$ ipython --no-banner

In [1]: import numpy as np

In [2]: np.set_printoptions(precision=1, suppress=True, linewidth=200)

In [3]: mat = np.array([[-2.0, 1.0, 1.0, 1.0],
   ...:     [1.0, -2.0, 1.0, 1.0],
   ...:     [1.0, 1.0, -2.0, 1.0],
   ...:     [1.0, 1.0, 1.0, -2.0]])

In [4]: P = np.triu(np.array([[0, 2, -2, -3], [0, 3, 2, -2], [-3, 3, 0, 3], [-1, 3, -2, 2]]), 1) + np.eye(4)

In [5]: other = P @ mat @ np.linalg.inv(P)

In [6]: other
Out[6]: 
array([[ -5.,   2., -10.,  26.],
       [  1.,  -4.,   5., -13.],
       [  4.,  -4.,  17., -52.],
       [  1.,  -1.,   5., -16.]])

In [7]: P @ mat - mat @ P
Out[7]: 
array([[-3., -5., -3., -1.],
       [ 0., -2.,  0.,  2.],
       [ 3.,  1.,  3.,  5.],
       [ 0., -2.,  0.,  2.]])

In [8]: np.linalg.matrix_rank(other)
Out[8]: np.int64(4)

In [9]: w, vecs = np.linalg.eigh(mat)

In [10]: np.linalg.eigvalsh(mat @ mat)
Out[10]: array([1., 9., 9., 9.])

In [11]: np.unique(w.round(6) + 0, return_counts=True)[1]
Out[11]: array([3, 1])

In [12]: np.abs(vecs[:, -1])
Out[12]: array([0.5, 0.5, 0.5, 0.5])

In [13]: np.round(vecs.T @ vecs, 1) + 0
Out[13]: 
array([[1., 0., 0., 0.],
       [0., 1., 0., 0.],
       [0., 0., 1., 0.],
       [0., 0., 0., 1.]])

In [14]: other = np.linalg.inv(mat)

In [15]: np.round(np.linalg.det(mat) * other, 1) + 0
Out[15]: 
array([[ 0., -9., -9., -9.],
       [-9.,  0., -9., -9.],
       [-9., -9.,  0., -9.],
       [-9., -9., -9.,  0.]])

In [16]: np.round(np.linalg.slogdet(mat)[0], 1)
Out[16]: np.float64(-1.0)

In [17]: np.round(np.linalg.cond(mat), 1)
Out[17]: np.float64(3.0)

In [18]: np.allclose(other, mat.T)
Out[18]: False

In [19]: round(float(np.linalg.det(mat) * np.linalg.det(other)), 1)
Out[19]: 1.0

In [20]: np.linalg.inv(other)
Out[20]: 
array([[-2.,  1.,  1.,  1.],
       [ 1., -2.,  1.,  1.],
       [ 1.,  1., -2.,  1.],
       [ 1.,  1.,  1., -2.]])

In [21]: u = np.array([0, 1, 1, -1])

In [22]: other = mat + np.outer(u, np.eye(4)[1])

In [23]: other
Out[23]: 
array([[-2.,  1.,  1.,  1.],
       [ 1., -1.,  1.,  1.],
       [ 1.,  2., -2.,  1.],
       [ 1.,  0.,  1., -2.]])

In [24]: np.linalg.matrix_rank(other - mat)
Out[24]: np.int64(1)

In [25]: np.linalg.svd(other, compute_uv=False)
Out[25]: array([3.5, 3. , 2.1, 1.2])

In [26]: np.unravel_index(np.abs(other).argmax(), other.shape)
Out[26]: (np.int64(0), np.int64(0))

In [27]: np.diff(other, axis=0)
Out[27]: 
array([[ 3., -2.,  0.,  0.],
       [ 0.,  3., -3.,  0.],
       [ 0., -2.,  3., -3.]])

In [28]: other[4]
Traceback (most recent call last):
  Cell In[28], line 1
    other[4]
IndexError: index 4 is out of bounds for axis 0 with size 4


In [29]: np.abs(other).max()
Out[29]: np.float64(2.0)

In [30]: np.count_nonzero(other)
Out[30]: np.int64(15)

In [31]: other.sum(axis=1)
Out[31]: array([1., 2., 2., 0.])

In [32]: other = np.array([[2, 1, 2], [3, 3, 1], [1, 1, 0]])

In [33]: E = other + other.T

In [34]: E
Out[34]: 
array([[4, 4, 3],
       [4, 6, 2],
       [3, 2, 0]])

In [35]: x0 = np.array([3, -2, 0])

In [36]: rhs = E @ x0

In [37]: c, lr = np.zeros(3), 1 / np.linalg.norm(E, 2) ** 2

In [38]: for i in range(6):
    ...:     c -= lr * E.T @ (E @ c - rhs)
    ...:     if i % 2 == 0: print(i, round(np.linalg.norm(E @ c - rhs), 1))
    ...: 
0 4.9
2 4.7
4 4.5

In [39]: round(float(np.linalg.cond(E)), 1)
Out[39]: 7.7

In [40]: c
Out[40]: array([0.5, 0.1, 0.1])

In [41]: x0 = np.array([3, -3, -3])

In [42]: h1 = np.maximum(E @ x0, 0)

In [43]: E * (h1 > 1e-9)[:, None]
Out[43]: 
array([[0, 0, 0],
       [0, 0, 0],
       [3, 2, 0]])

In [44]: np.maximum(E @ x0, 0) - np.maximum(-E @ x0, 0)
Out[44]: array([ -9, -12,   3])

In [45]: round(np.linalg.det(E), 1)
Out[45]: np.float64(-22.0)

In [46]: np.linalg.determinant(E)
Traceback (most recent call last):
  Cell In[46], line 1
    np.linalg.determinant(E)
AttributeError: module 'numpy.linalg' has no attribute 'determinant'


In [47]: np.sort(np.abs(np.linalg.eigvals(E)))
Out[47]: array([ 1.3,  1.6, 10.3])

In [48]: np.trace(E)
Out[48]: np.int64(10)

In [49]: left, sig = np.linalg.svd(E)
Traceback (most recent call last):
  Cell In[49], line 1
    left, sig = np.linalg.svd(E)
ValueError: too many values to unpack (expected 2)


In [50]: left, sig, Vt = np.linalg.svd(E, full_matrices=False)

In [51]: np.round(np.sqrt((sig ** 2).sum()), 1), np.round(np.linalg.norm(E), 1)
Out[51]: (np.float64(10.5), np.float64(10.5))

In [52]: np.abs(Vt[0])
Out[52]: array([0.6, 0.7, 0.3])

In [53]: np.round(left.T @ left, 1) + 0
Out[53]: 
array([[1., 0., 0.],
       [0., 1., 0.],
       [0., 0., 1.]])

In [54]: np.abs(left[:, 0]).round(6).argmax()
Out[54]: np.int64(1)

In [55]: np.allclose(left * sig @ Vt, E)
Out[55]: True

In [56]: w, vecs = np.linalg.eig(E)

In [57]: np.round(E @ vecs[:, 0] - w[0] * vecs[:, 0], 1) + 0
Out[57]: array([0., 0., 0.])

In [58]: np.sort(np.linalg.eigvals(np.linalg.inv(E)))
Out[58]: array([-0.6,  0.1,  0.8])

In [59]: np.sort(np.linalg.eigvals(E @ E))
Out[59]: array([  1.8,   2.6, 105.6])

In [60]: W0 = np.load("test14.npy")

In [61]: W0
Out[61]: 
array([[-0.4, -1.6,  0.3, -0.4],
       [-1.4,  1. , -0.5, -0.4],
       [ 0. , -1.6,  2.1,  0.7],
       [-1.2, -0.2,  0.1, -0.7]])

In [62]: x0 = np.array([1, 1, 0, 0])

In [63]: rhs = W0 @ x0

In [64]: c, lr = np.zeros(4), 1 / np.linalg.norm(W0, 2) ** 2

In [65]: for i in range(200):
    ...:     c -= lr * W0.T @ (W0 @ c - rhs)
    ...:     if i % 50 == 0: print(i, round(np.linalg.norm(W0 @ c - rhs), 1))
    ...: 
0 1.4
50 0.1
100 0.1
150 0.1

In [66]: c
Out[66]: array([ 0.9,  0.9, -0.1,  0.2])

In [67]: round(float(np.linalg.cond(W0)), 1)
Out[67]: 15.2

In [68]: w, vecs = np.linalg.eig(W0)

In [69]: np.round(W0 @ vecs[:, 0] - w[0] * vecs[:, 0], 1) + 0
Out[69]: array([0., 0., 0., 0.])

In [70]: w
Out[70]: array([-1.9,  2.9,  1.2, -0.2])

In [71]: J = np.load("case9.npy")

In [72]: J
Out[72]: 
array([[-0.7,  1. , -2. ,  1. ],
       [-2. ,  1.3,  3. ,  2. ],
       [-3. ,  2. ,  2.3, -2. ],
       [-1. ,  1. , -2. ,  1.3]])

In [73]: left, sig, Vt = np.linalg.svd(J)

In [74]: sig
Out[74]: array([5.7, 3.7, 2.9, 0.1])

In [75]: other = left[:, :3] @ np.diag(sig[:3]) @ Vt[:3]

In [76]: other
Out[76]: 
array([[-0.8,  0.9, -2. ,  1. ],
       [-2. ,  1.3,  3. ,  2. ],
       [-3. ,  2. ,  2.3, -2. ],
       [-0.9,  1.1, -2. ,  1.3]])

In [77]: round(np.linalg.norm(J - other) / np.linalg.norm(J), 1)
Out[77]: np.float64(0.0)
